% ipython --no-banner

In [1]: import numpy as np

In [2]: np.set_printoptions(precision=3, suppress=True, linewidth=200)

In [3]: out = np.array([[2, 2, 2, 0, 3, 1, 3, 2, 2, 2, 2, 3],
   ...:     [3, 0, 2, 2, 0, 1, 3, 3, 0, 2, 1, 0],
   ...:     [0, 2, 1, 2, 0, 3, 0, 0, 1, 2, 2, 0],
   ...:     [2, 3, 1, 3, 2, 3, 0, 0, 2, 0, 3, 2],
   ...:     [1, 3, 1, 1, 2, 3, 1, 1, 1, 3, 3, 3],
   ...:     [2, 3, 0, 2, 2, 2, 3, 1, 3, 1, 2, 0],
   ...:     [3, 2, 2, 2, 2, 1, 2, 2, 0, 1, 1, 3],
   ...:     [1, 2, 1, 0, 3, 0, 0, 0, 0, 3, 2, 1],
   ...:     [0, 1, 0, 1, 3, 0, 3, 1, 3, 0, 1, 2],
   ...:     [2, 0, 1, 1, 2, 3, 3, 2, 0, 2, 0, 2],
   ...:     [2, 0, 1, 2, 0, 2, 2, 1, 3, 3, 3, 0],
   ...:     [3, 1, 3, 2, 3, 2, 0, 0, 2, 3, 1, 1]])

In [4]: A = np.triu(out, 1)

In [5]: A
Out[5]: 
array([[0, 2, 2, 0, 3, 1, 3, 2, 2, 2, 2, 3],
       [0, 0, 2, 2, 0, 1, 3, 3, 0, 2, 1, 0],
       [0, 0, 0, 2, 0, 3, 0, 0, 1, 2, 2, 0],
       [0, 0, 0, 0, 2, 3, 0, 0, 2, 0, 3, 2],
       [0, 0, 0, 0, 0, 3, 1, 1, 1, 3, 3, 3],
       [0, 0, 0, 0, 0, 0, 3, 1, 3, 1, 2, 0],
       [0, 0, 0, 0, 0, 0, 0, 2, 0, 1, 1, 3],
       [0, 0, 0, 0, 0, 0, 0, 0, 0, 3, 2, 1],
       [0, 0, 0, 0, 0, 0, 0, 0, 0, 0, 1, 2],
       [0, 0, 0, 0, 0, 0, 0, 0, 0, 0, 0, 2],
       [0, 0, 0, 0, 0, 0, 0, 0, 0, 0, 0, 0],
       [0, 0, 0, 0, 0, 0, 0, 0, 0, 0, 0, 0]])

In [6]: rng = np.random.default_rng(703045)

In [7]: out = A + rng.integers(-2, 3, (12, 10)) @ rng.integers(-2, 3, (10, 12))

In [8]: out
Out[8]: 
array([[ -6,   4,  10,   0,  -4,  -4,   7,  10,   0,   7,  -7,   1],
       [ 10,  -3,   2,   2,   2,   8,   6,  -5,   6,  12,  14,   1],
       [ -1,   3,   6,   4,  -6,   2,  -6,   0,   7,  -4,  -9,  -5],
       [ -8,   3,  -2,   0,   9,   8, -11,   0,   3, -12,   5,   6],
       [  0,   7,  -4,  13,  -3,   5,  -2,  -6,   8,   5,   3,   8],
       [  4,  -9,  -6,  -5,  -2,  -8,  20,   4,   2,   0,   2,   3],
       [ -9,  -4,  -2,  -3,  -2,   1,   0,  -1,  -6, -11,  -3,   1],
       [ -1,  -1,   3,   4,  -6,  -4,   6,   3,  -7,  12,  -4,  -3],
       [ -4,  -5,  -2,  -2,   4,  -5,   4,   0,  -2,  -8,  -1,   7],
       [ -3,  -4,   5, -14,   6, -14,   9,   7,  -9,   5,  -1,  13],
       [  4,  -2,   1,   2,  -9,   7,   4,  -5,  11,  -2,   1,  -8],
       [  1,   6,   5,  -4,   9,   8, -12,   3,   3,   4,  10,  -1]])

In [9]: np.round(np.linalg.svd(out - A, compute_uv=False), 3) + 0
Out[9]: array([42.495, 33.118, 31.521, 25.508, 17.793, 12.866,  8.219,  7.287,  3.818,  1.332,  0.   ,  0.   ])

In [10]: out - A
Out[10]: 
array([[ -6,   2,   8,   0,  -7,  -5,   4,   8,  -2,   5,  -9,  -2],
       [ 10,  -3,   0,   0,   2,   7,   3,  -8,   6,  10,  13,   1],
       [ -1,   3,   6,   2,  -6,  -1,  -6,   0,   6,  -6, -11,  -5],
       [ -8,   3,  -2,   0,   7,   5, -11,   0,   1, -12,   2,   4],
       [  0,   7,  -4,  13,  -3,   2,  -3,  -7,   7,   2,   0,   5],
       [  4,  -9,  -6,  -5,  -2,  -8,  17,   3,  -1,  -1,   0,   3],
       [ -9,  -4,  -2,  -3,  -2,   1,   0,  -3,  -6, -12,  -4,  -2],
       [ -1,  -1,   3,   4,  -6,  -4,   6,   3,  -7,   9,  -6,  -4],
       [ -4,  -5,  -2,  -2,   4,  -5,   4,   0,  -2,  -8,  -2,   5],
       [ -3,  -4,   5, -14,   6, -14,   9,   7,  -9,   5,  -1,  11],
       [  4,  -2,   1,   2,  -9,   7,   4,  -5,  11,  -2,   1,  -8],
       [  1,   6,   5,  -4,   9,   8, -12,   3,   3,   4,  10,  -1]])

In [11]: feats = np.load("case12.npy")

In [12]: feats
Out[12]: 
array([[ 0.,  2., -1., -1.,  0.,  1., -2., -2., -1.,  0.,  5.,  3.],
       [ 2., -1.,  0., -2., -1., -2., -2.,  1.,  2.,  2.,  6.,  0.],
       [-1., -2.,  2.,  2., -2.,  1., -1., -1.,  2., -1.,  0.,  6.],
       [ 1., -2.,  0., -1., -1., -2., -1.,  2.,  0., -1.,  3.,  8.],
       [ 2.,  2.,  1.,  2.,  1.,  1., -2.,  1., -1., -1.,  5.,  8.],
       [ 1.,  1.,  1.,  1.,  2., -1.,  2.,  1.,  1., -2.,  0.,  3.],
       [ 1.,  2., -2.,  0., -2.,  0.,  2., -1., -2.,  2.,  1.,  9.],
       [ 1.,  2.,  0.,  2., -1., -1., -1., -1.,  1.,  0.,  5.,  9.],
       [-2.,  1.,  1., -2., -1., -2.,  2., -1., -1.,  2.,  3.,  8.],
       [ 2.,  1.,  1., -1.,  0.,  2.,  0., -2., -2.,  2.,  2.,  3.],
       [ 0.,  0.,  0.,  0.,  0.,  0.,  0.,  0.,  0.,  0.,  2.,  1.],
       [ 0.,  0.,  0.,  0.,  0.,  0.,  0.,  0.,  0.,  0.,  2.,  0.]])

In [13]: x0 = np.array([-1, 4, 2, 2, -2, -3, 4, -2, -1, 2, 4, 5])

In [14]: target = feats @ x0

In [15]: target
Out[15]: array([33., 14., 26., 39., 56., 22., 72., 78., 79., 29., 13.,  8.])

In [16]: np.linalg.solve(feats, target + feats[:, 9])
Out[16]: array([-1.,  4.,  2.,  2., -2., -3.,  4., -2., -1.,  3.,  4.,  5.])

In [17]: np.linalg.solve(feats, -1 * target)
Out[17]: array([ 1., -4., -2., -2.,  2.,  3., -4.,  2.,  1., -2., -4., -5.])

In [18]: f, g = feats[3], feats[6]

In [19]: f @ g
Out[19]: np.float64(68.0)

In [20]: p = (f @ g) / (f @ f) * f

In [21]: round(np.linalg.norm(f + g) ** 2 + np.linalg.norm(f - g) ** 2, 3)
Out[21]: np.float64(396.0)

In [22]: (g - p) @ f
Out[22]: np.float64(0.0)

In [23]: np.outer(f, g)
Out[23]: 
array([[  1.,   2.,  -2.,   0.,  -2.,   0.,   2.,  -1.,  -2.,   2.,   1.,   9.],
       [ -2.,  -4.,   4.,  -0.,   4.,  -0.,  -4.,   2.,   4.,  -4.,  -2., -18.],
       [  0.,   0.,  -0.,   0.,  -0.,   0.,   0.,  -0.,  -0.,   0.,   0.,   0.],
       [ -1.,  -2.,   2.,  -0.,   2.,  -0.,  -2.,   1.,   2.,  -2.,  -1.,  -9.],
       [ -1.,  -2.,   2.,  -0.,   2.,  -0.,  -2.,   1.,   2.,  -2.,  -1.,  -9.],
       [ -2.,  -4.,   4.,  -0.,   4.,  -0.,  -4.,   2.,   4.,  -4.,  -2., -18.],
       [ -1.,  -2.,   2.,  -0.,   2.,  -0.,  -2.,   1.,   2.,  -2.,  -1.,  -9.],
       [  2.,   4.,  -4.,   0.,  -4.,   0.,   4.,  -2.,  -4.,   4.,   2.,  18.],
       [  0.,   0.,  -0.,   0.,  -0.,   0.,   0.,  -0.,  -0.,   0.,   0.,   0.],
       [ -1.,  -2.,   2.,  -0.,   2.,  -0.,  -2.,   1.,   2.,  -2.,  -1.,  -9.],
       [  3.,   6.,  -6.,   0.,  -6.,   0.,   6.,  -3.,  -6.,   6.,   3.,  27.],
       [  8.,  16., -16.,   0., -16.,   0.,  16.,  -8., -16.,  16.,   8.,  72.]])

In [24]: t = np.radians(135)

In [25]: r_ = np.eye(12)

In [26]: r_[5, 5] = r_[11, 11] = np.cos(t)

In [27]: r_[5, 11], r_[11, 5] = -np.sin(t), np.sin(t)

In [28]: r_
Out[28]: 
array([[ 1.   ,  0.   ,  0.   ,  0.   ,  0.   ,  0.   ,  0.   ,  0.   ,  0.   ,  0.   ,  0.   ,  0.   ],
       [ 0.   ,  1.   ,  0.   ,  0.   ,  0.   ,  0.   ,  0.   ,  0.   ,  0.   ,  0.   ,  0.   ,  0.   ],
       [ 0.   ,  0.   ,  1.   ,  0.   ,  0.   ,  0.   ,  0.   ,  0.   ,  0.   ,  0.   ,  0.   ,  0.   ],
       [ 0.   ,  0.   ,  0.   ,  1.   ,  0.   ,  0.   ,  0.   ,  0.   ,  0.   ,  0.   ,  0.   ,  0.   ],
       [ 0.   ,  0.   ,  0.   ,  0.   ,  1.   ,  0.   ,  0.   ,  0.   ,  0.   ,  0.   ,  0.   ,  0.   ],
       [ 0.   ,  0.   ,  0.   ,  0.   ,  0.   , -0.707,  0.   ,  0.   ,  0.   ,  0.   ,  0.   , -0.707],
       [ 0.   ,  0.   ,  0.   ,  0.   ,  0.   ,  0.   ,  1.   ,  0.   ,  0.   ,  0.   ,  0.   ,  0.   ],
       [ 0.   ,  0.   ,  0.   ,  0.   ,  0.   ,  0.   ,  0.   ,  1.   ,  0.   ,  0.   ,  0.   ,  0.   ],
       [ 0.   ,  0.   ,  0.   ,  0.   ,  0.   ,  0.   ,  0.   ,  0.   ,  1.   ,  0.   ,  0.   ,  0.   ],
       [ 0.   ,  0.   ,  0.   ,  0.   ,  0.   ,  0.   ,  0.   ,  0.   ,  0.   ,  1.   ,  0.   ,  0.   ],
       [ 0.   ,  0.   ,  0.   ,  0.   ,  0.   ,  0.   ,  0.   ,  0.   ,  0.   ,  0.   ,  1.   ,  0.   ],
       [ 0.   ,  0.   ,  0.   ,  0.   ,  0.   ,  0.707,  0.   ,  0.   ,  0.   ,  0.   ,  0.   , -0.707]])

In [29]: out = feats @ r_.T

In [30]: round(float(np.linalg.det(r_)), 3), round(np.trace(r_), 3)
Out[30]: (1.0, np.float64(8.586))

In [31]: np.abs(out - feats).max(axis=0)
Out[31]: array([ 0.   ,  0.   ,  0.   ,  0.   ,  0.   ,  7.364,  0.   ,  0.   ,  0.   ,  0.   ,  0.   , 16.071])

In [32]: out
Out[32]: 
array([[ 0.   ,  2.   , -1.   , -1.   ,  0.   , -2.828, -2.   , -2.   , -1.   ,  0.   ,  5.   , -1.414],
       [ 2.   , -1.   ,  0.   , -2.   , -1.   ,  1.414, -2.   ,  1.   ,  2.   ,  2.   ,  6.   , -1.414],
       [-1.   , -2.   ,  2.   ,  2.   , -2.   , -4.95 , -1.   , -1.   ,  2.   , -1.   ,  0.   , -3.536],
       [ 1.   , -2.   ,  0.   , -1.   , -1.   , -4.243, -1.   ,  2.   ,  0.   , -1.   ,  3.   , -7.071],
       [ 2.   ,  2.   ,  1.   ,  2.   ,  1.   , -6.364, -2.   ,  1.   , -1.   , -1.   ,  5.   , -4.95 ],
       [ 1.   ,  1.   ,  1.   ,  1.   ,  2.   , -1.414,  2.   ,  1.   ,  1.   , -2.   ,  0.   , -2.828],
       [ 1.   ,  2.   , -2.   ,  0.   , -2.   , -6.364,  2.   , -1.   , -2.   ,  2.   ,  1.   , -6.364],
       [ 1.   ,  2.   ,  0.   ,  2.   , -1.   , -5.657, -1.   , -1.   ,  1.   ,  0.   ,  5.   , -7.071],
       [-2.   ,  1.   ,  1.   , -2.   , -1.   , -4.243,  2.   , -1.   , -1.   ,  2.   ,  3.   , -7.071],
       [ 2.   ,  1.   ,  1.   , -1.   ,  0.   , -3.536,  0.   , -2.   , -2.   ,  2.   ,  2.   , -0.707],
       [ 0.   ,  0.   ,  0.   ,  0.   ,  0.   , -0.707,  0.   ,  0.   ,  0.   ,  0.   ,  2.   , -0.707],
       [ 0.   ,  0.   ,  0.   ,  0.   ,  0.   ,  0.   ,  0.   ,  0.   ,  0.   ,  0.   ,  2.   ,  0.   ]])

In [33]: np.allclose(feats @ feats.T, out @ out.T)
Out[33]: True

In [34]: x0 = np.array([-3, -3, 3, -3, 2, -3, 3, -3, 2, -2, -2, -2])

In [35]: target = feats @ x0

In [36]: coef, lr = np.zeros(12), 1 / np.linalg.norm(feats, 2) ** 2

In [37]: for i in range(200):
    ...:     coef -= lr * feats.T @ (feats @ coef - target)
    ...:     if i % 50 == 0: print(i, round(np.linalg.norm(feats @ coef - target), 3))
    ...: 
0 37.816
50 6.942
100 3.793
150 2.742

In [38]: coef
Out[38]: array([-3.528, -2.298,  3.266, -3.101,  1.423, -2.21 ,  3.056, -1.704,  2.279, -1.624, -1.938, -2.027])

In [39]: round(float(np.linalg.cond(feats)), 3)
Out[39]: 259.156

In [40]: x0 = np.array([0, 3, 2, 0, 1, 1, 3, 3, 1, 2, 3, 3])

In [41]: a = np.maximum(feats @ x0, 0)

In [42]: feats.T @ a
Out[42]: array([ 183.,  267.,   55.,   36., -125., -120.,  -29.,  -65.,  -96.,   99.,  889., 1784.])

In [43]: arr = np.loadtxt("mat.csv", delimiter=",")

In [44]: arr
Out[44]: 
array([[ 0.985,  0.073, -0.044, -0.044, -0.102, -0.015,  0.073,  0.044, -0.044],
       [ 0.073,  0.635,  0.219,  0.219,  0.511,  0.073, -0.365, -0.219,  0.219],
       [-0.044,  0.219,  0.869, -0.131, -0.307, -0.044,  0.219,  0.131, -0.131],
       [-0.044,  0.219, -0.131,  0.869, -0.307, -0.044,  0.219,  0.131, -0.131],
       [-0.102,  0.511, -0.307, -0.307,  0.285, -0.102,  0.511,  0.307, -0.307],
       [-0.015,  0.073, -0.044, -0.044, -0.102,  0.985,  0.073,  0.044, -0.044],
       [ 0.073, -0.365,  0.219,  0.219,  0.511,  0.073,  0.635, -0.219,  0.219],
       [ 0.044, -0.219,  0.131,  0.131,  0.307,  0.044, -0.219,  0.869,  0.131],
       [-0.044,  0.219, -0.131, -0.131, -0.307, -0.044,  0.219,  0.131,  0.869]])

In [45]: out = np.array([[2, -2],
    ...:     [1, -1],
    ...:     [-2, -2],
    ...:     [3, 3],
    ...:     [-1, 3],
    ...:     [-2, -2],
    ...:     [1, -1],
    ...:     [-3, 3],
    ...:     [-2, -3]])

In [46]: np.linalg.matrix_rank(np.vstack([arr, out.T]))
Out[46]: np.int64(9)

In [47]: out.T @ arr.T
Out[47]: 
array([[ 2.161,  0.197, -1.518,  3.482,  0.124, -1.839,  0.197, -3.482, -1.518],
       [-2.175, -0.124, -2.526,  2.474,  1.774, -2.175, -0.124,  3.526, -3.526]])

In [48]: np.vstack([arr, out.T]).shape
Out[48]: (11, 9)

In [49]: np.einsum("ik,kj->ij", arr, out)
Out[49]: 
array([[ 2.161, -2.175],
       [ 0.197, -0.124],
       [-1.518, -2.526],
       [ 3.482,  2.474],
       [ 0.124,  1.774],
       [-1.839, -2.175],
       [ 0.197, -0.124],
       [-3.482,  3.526],
       [-1.518, -3.526]])

In [50]: np.einsum("ij->j", arr)
Out[50]: array([0.927, 1.365, 0.781, 0.781, 0.489, 0.927, 1.365, 1.219, 0.781])

In [51]: np.linalg.matrix_rank(arr @ out)
Out[51]: np.int64(2)

In [52]: evals, V = np.linalg.eigh(arr)

In [53]: x0 = np.array([0, 3, 0, 1, 1, 3, 2, 3, 0])

In [54]: np.round(np.abs(arr).sum(axis=1).max(), 3), round(float(np.abs(evals).max()), 3)
Out[54]: (np.float64(2.737), 1.0)

In [55]: np.round(x0 @ arr @ x0, 3)
Out[55]: np.float64(26.562)

In [56]: out = arr / np.linalg.norm(arr, axis=1, keepdims=True)

In [57]: G = out @ out.T

In [58]: np.degrees(np.arccos(np.clip(G[8, 6], -1, 1)))
Out[58]: np.float64(90.0)

In [59]: G.round(3) + 0
Out[59]: 
array([[1., 0., 0., 0., 0., 0., 0., 0., 0.],
       [0., 1., 0., 0., 0., 0., 0., 0., 0.],
       [0., 0., 1., 0., 0., 0., 0., 0., 0.],
       [0., 0., 0., 1., 0., 0., 0., 0., 0.],
       [0., 0., 0., 0., 1., 0., 0., 0., 0.],
       [0., 0., 0., 0., 0., 1., 0., 0., 0.],
       [0., 0., 0., 0., 0., 0., 1., 0., 0.],
       [0., 0., 0., 0., 0., 0., 0., 1., 0.],
       [0., 0., 0., 0., 0., 0., 0., 0., 1.]])

In [60]: G[8].round(3) + 0
Out[60]: array([0., 0., 0., 0., 0., 0., 0., 0., 1.])

In [61]: np.linalg.norm(out, axis=1)
Out[61]: array([1., 1., 1., 1., 1., 1., 1., 1., 1.])

In [62]: (G - 2 * np.eye(9)).round(6).argmax(axis=1)
Out[62]: array([1, 0, 0, 0, 0, 0, 0, 0, 0])
